$ ipython --no-banner

In [1]: import numpy as np

In [2]: from numpy import linalg as LA

In [3]: np.set_printoptions(precision=3, suppress=True, linewidth=160)

In [4]: E = np.load("run13.npy")

In [5]: print(E)
[[0.397 0.079 0.397 0.079 0.079 0.079 0.238]
 [0.079 0.016 0.079 0.016 0.016 0.016 0.048]
 [0.397 0.079 0.397 0.079 0.079 0.079 0.238]
 [0.079 0.016 0.079 0.016 0.016 0.016 0.048]
 [0.079 0.016 0.079 0.016 0.016 0.016 0.048]
 [0.079 0.016 0.079 0.016 0.016 0.016 0.048]
 [0.238 0.048 0.238 0.048 0.048 0.048 0.143]]

In [6]: print(np.round(np.sort(np.abs(LA.eigvals(E))), 3) + 0)
[0. 0. 0. 0. 0. 0. 1.]

In [7]: print(np.allclose(E @ E.T, E.T @ E))
True

In [8]: E.inv()
AttributeError: 'numpy.ndarray' object has no attribute 'inv'


In [9]: assert E == E.T
ValueError: The truth value of an array with more than one element is ambiguous. Use a.any() or a.all()


In [10]: print((E + E.T) / 2)
[[0.397 0.079 0.397 0.079 0.079 0.079 0.238]
 [0.079 0.016 0.079 0.016 0.016 0.016 0.048]
 [0.397 0.079 0.397 0.079 0.079 0.079 0.238]
 [0.079 0.016 0.079 0.016 0.016 0.016 0.048]
 [0.079 0.016 0.079 0.016 0.016 0.016 0.048]
 [0.079 0.016 0.079 0.016 0.016 0.016 0.048]
 [0.238 0.048 0.238 0.048 0.048 0.048 0.143]]

In [11]: print(np.allclose(E, E.T))
True

In [12]: print(LA.matrix_power(E, 3))
[[0.397 0.079 0.397 0.079 0.079 0.079 0.238]
 [0.079 0.016 0.079 0.016 0.016 0.016 0.048]
 [0.397 0.079 0.397 0.079 0.079 0.079 0.238]
 [0.079 0.016 0.079 0.016 0.016 0.016 0.048]
 [0.079 0.016 0.079 0.016 0.016 0.016 0.048]
 [0.079 0.016 0.079 0.016 0.016 0.016 0.048]
 [0.238 0.048 0.238 0.048 0.048 0.048 0.143]]

In [13]: other = E / np.sqrt((E ** 2).mean(axis=1, keepdims=True))

In [14]: print(LA.norm(other, axis=1))
[2.646 2.646 2.646 2.646 2.646 2.646 2.646]

In [15]: U, sig, Vh = LA.svd(E)

In [16]: evecs = Vh[:(sig > 1e-8).sum()]

In [17]: rng = np.random.default_rng(631337)

In [18]: vec = E[6] + 5 * E[1] + rng.integers(2) * np.eye(7)[6]

In [19]: print(vec)
[0.635 0.127 0.635 0.127 0.127 0.127 1.381]

In [20]: print(round(LA.norm(vec - evecs.T @ evecs @ vec), 3))
0.926

In [21]: print(np.allclose(evecs.T @ evecs @ vec, vec))
False

In [22]: print(LA.matrix_rank(np.vstack([E, vec])))
2

In [23]: print(evecs.T @ evecs)
[[0.397 0.079 0.397 0.079 0.079 0.079 0.238]
 [0.079 0.016 0.079 0.016 0.016 0.016 0.048]
 [0.397 0.079 0.397 0.079 0.079 0.079 0.238]
 [0.079 0.016 0.079 0.016 0.016 0.016 0.048]
 [0.079 0.016 0.079 0.016 0.016 0.016 0.048]
 [0.079 0.016 0.079 0.016 0.016 0.016 0.048]
 [0.238 0.048 0.238 0.048 0.048 0.048 0.143]]

In [24]: vals, evecs = LA.eigh(E)

In [25]: vec = np.array([-1, -1, 0, -3, -3, 3, -2])

In [26]: print(np.round(LA.eigvalsh(E[1:, 1:]), 3) + 0)
[0.    0.    0.    0.    0.    0.603]

In [27]: print(round(float(vec @ E @ vec), 3))
3.571

In [28]: print((np.sign(evecs[:, -1].round(6)) == np.sign(evecs[0, -1].round(6))).astype(int))
[1 1 1 1 1 1 1]

In [29]: print(evecs * np.maximum(vals, 0) @ evecs.T)
[[0.397 0.079 0.397 0.079 0.079 0.079 0.238]
 [0.079 0.016 0.079 0.016 0.016 0.016 0.048]
 [0.397 0.079 0.397 0.079 0.079 0.079 0.238]
 [0.079 0.016 0.079 0.016 0.016 0.016 0.048]
 [0.079 0.016 0.079 0.016 0.016 0.016 0.048]
 [0.079 0.016 0.079 0.016 0.016 0.016 0.048]
 [0.238 0.048 0.238 0.048 0.048 0.048 0.143]]

In [30]: z = rng.integers(0, 3, 6)

In [31]: mat = np.array([[0, 3, 0, 2, 1, 1],
    ...:     [0, 2, 3, 2, 3, 1],
    ...:     [1, 3, 2, 0, 1, 3],
    ...:     [3, 1, 3, 0, 0, 1],
    ...:     [3, 2, 1, 3, 2, 1],
    ...:     [0, 1, 2, 1, 1, 3]]) * (z[:, None] == z)

In [32]: print(mat)
[[0 3 0 0 0 1]
 [0 2 0 0 0 1]
 [0 0 2 0 0 0]
 [0 0 0 0 0 0]
 [0 0 0 3 2 0]
 [0 1 0 0 0 3]]

In [33]: U, sig, Vh = LA.svd(mat)

In [34]: evecs = Vh[:(sig > 1e-8).sum()]

In [35]: vec = mat[1] + -1 * mat[4] + rng.integers(2) * np.eye(6)[4]

In [36]: print(vec)
[ 0.  2.  0. -3. -2.  1.]

In [37]: print(LA.matrix_rank(np.vstack([mat, vec])))
4

In [38]: print(np.round(LA.norm(vec - evecs.T @ evecs @ vec), 3))
0.0

In [39]: print(np.round(evecs.T @ evecs, 3) + 0)
[[0.    0.    0.    0.    0.    0.   ]
 [0.    1.    0.    0.    0.    0.   ]
 [0.    0.    1.    0.    0.    0.   ]
 [0.    0.    0.    0.692 0.462 0.   ]
 [0.    0.    0.    0.462 0.308 0.   ]
 [0.    0.    0.    0.    0.    1.   ]]

In [40]: print(np.allclose(evecs.T @ evecs @ vec, vec))
True

In [41]: print(np.unique(mat.round(6), axis=0).shape)
(6, 6)

In [42]: print(np.allclose(mat[:-1].T @ LA.lstsq(mat[:-1].T, mat[-1])[0], mat[-1]))
True

In [43]: print(np.abs(np.diag(LA.qr(mat)[1])) > 1e-9)
[False  True  True  True False  True]

In [44]: rank = LA.matrix_rank(mat)

In [45]: print(rank)
4

In [46]: null = LA.svd(mat)[2][rank:].T

In [47]: print([int(LA.matrix_rank(np.delete(mat, i, axis=0))) for i in range(6)])
[4, 4, 3, 4, 3, 4]

In [48]: print([int(LA.matrix_rank(mat[:i])) for i in range(1, len(mat) + 1)])
[1, 2, 3, 3, 4, 4]

In [49]: W0 = np.load("w.npy")

In [50]: print(W0)
[[-1.  1.  0.  0.  0.]
 [ 0. -1.  1.  0.  0.]
 [ 0.  0. -1.  1.  0.]
 [ 0.  0.  0. -1.  1.]
 [ 0.  0.  0.  0. -1.]]

In [51]: z = rng.permutation(5)

In [52]: other = W0[:, z] * rng.choice([-1, 1], 5)

In [53]: print(other)
[[ 0. -0. -1.  1. -0.]
 [ 0. -0.  1. -0. -1.]
 [ 0. -1. -0. -0.  1.]
 [ 1.  1. -0. -0. -0.]
 [-1. -0. -0. -0. -0.]]

In [54]: U, _, Vh = LA.svd(W0.T @ other)

In [55]: print(np.round(LA.lstsq(W0, other)[0], 3) + 0)
[[ 0.  0.  0. -1.  0.]
 [ 0.  0. -1.  0.  0.]
 [ 0.  0.  0.  0. -1.]
 [ 0. -1.  0.  0.  0.]
 [ 1.  0.  0.  0.  0.]]

In [56]: X = np.loadtxt("layer15.csv", delimiter=",")

In [57]: print(X)
[[ 3.878 -1.058  2.43   4.588]
 [ 4.392  3.238  4.75  -1.858]
 [ 2.204 -0.571  2.116  3.856]
 [ 5.485  1.391  4.191  0.914]
 [ 0.269 -0.725  1.394  4.087]
 [ 2.844  0.584  2.907  2.123]
 [-0.795 -3.547 -0.372  8.321]
 [ 5.775  0.129  3.656  2.807]
 [ 1.271  4.965  4.573 -4.448]
 [11.366  0.706  5.808  1.941]
 [ 5.302 -2.398  2.235  6.597]
 [ 5.235  2.512  4.668 -0.768]
 [ 2.544 -2.656  1.187  6.984]
 [ 4.835 -1.316  2.62   4.974]
 [ 2.349  0.86   2.88   1.71 ]
 [ 5.126 -3.024  1.863  7.536]
 [ 1.875  2.661  3.622 -0.991]
 [ 8.174 -1.065  3.859  4.598]
 [ 5.711 -1.437  2.852  5.156]
 [ 2.208  0.53   2.668  2.205]
 [ 0.971 -0.582  1.699  3.873]
 [ 6.306 -2.599  2.469  6.899]]

In [58]: print(round(float(LA.norm(X[8], 1)), 3), round(float(LA.norm(X[8], np.inf)), 3))
15.258 4.965

In [59]: print(np.round(LA.norm(X[8] - X[12]), 3))
14.208

In [60]: print(np.round(LA.norm(X) ** 2 / LA.norm(X, 2) ** 2, 3))
1.391

In [61]: LA.norm(X, axis=2)
AxisError: axis 2 is out of bounds for array of dimension 2
